$ ipython --no-banner

In [1]: import numpy as np

In [2]: from numpy import linalg as LA

In [3]: np.set_printoptions(suppress=True, linewidth=140)

In [4]: K = np.array([[2, 0, 2, 1], [2, 0, 1, 1], [2, 2, 1, 0], [2, 0, 0, 1]])

In [5]: # null space of dimension 1

In [6]: other = K / np.sqrt((K ** 2).mean(axis=1, keepdims=True))

In [7]: print(LA.matrix_rank(K - K.mean(axis=1, keepdims=True)))
3

In [8]: print(other[0].round(3))
[1.333 0.    1.333 0.667]

In [9]: print(np.argsort(-LA.norm(K, axis=0).round(6), kind="stable")[:3])
[0 2 1]

In [10]: print(LA.cond(K) > 100)
True

In [11]: print(np.round(LA.norm(K, 2) / LA.norm(K), 3))
0.903

In [12]: X = np.loadtxt("arr.csv", delimiter=",")

In [13]: print(X)
[[ 5.  4.  1. -6.  6. -1.  3.]
 [ 0.  3.  3. -8.  9.  6.  9.]
 [ 0.  0.  6.  6.  4.  0. -1.]
 [ 0.  0.  0. -3.  0. -2. -1.]
 [ 0.  0.  0.  0.  6. -7.  5.]
 [ 0.  0.  0.  0.  0. -8.  0.]
 [ 0.  0.  0.  0.  0.  0.  6.]]

In [14]: f = np.array([1, 3])

In [15]: print(np.convolve(K[0], f))
[2 6 2 7 3]

In [16]: print(np.array([np.convolve(row, f, "same") for row in K]))
[[2 6 2 7]
 [2 6 1 4]
 [2 8 7 3]
 [2 6 0 1]]

In [17]: print(np.polyval(f, K[0]))
[5 3 5 4]

In [18]: rng = np.random.default_rng(3766)

In [19]: lab = rng.permutation(7)

In [20]: print(lab)
[4 1 0 3 5 6 2]

In [21]: other = X[lab][:, lab]

In [22]: print(other)
[[ 6.  0.  0.  0. -7.  5.  0.]
 [ 9.  3.  0. -8.  6.  9.  3.]
 [ 6.  4.  5. -6. -1.  3.  1.]
 [ 0.  0.  0. -3. -2. -1.  0.]
 [ 0.  0.  0.  0. -8.  0.  0.]
 [ 0.  0.  0.  0.  0.  6.  0.]
 [ 4.  0.  0.  6.  0. -1.  6.]]

In [23]: print(np.round(np.sort(np.abs(LA.eigvals(other))), 3))
[3. 3. 5. 6. 6. 6. 8.]

In [24]: print(np.prod(np.diag(X)), round(float(LA.det(X)), 3))
77760.0 77760.0

In [25]: print(LA.matrix_rank(X - X[0, 0] * np.eye(7)))
6

In [26]: print(np.round(np.sort(LA.eigvals(X)), 3))
[-8. -3.  3.  5.  6.  6.  6.]
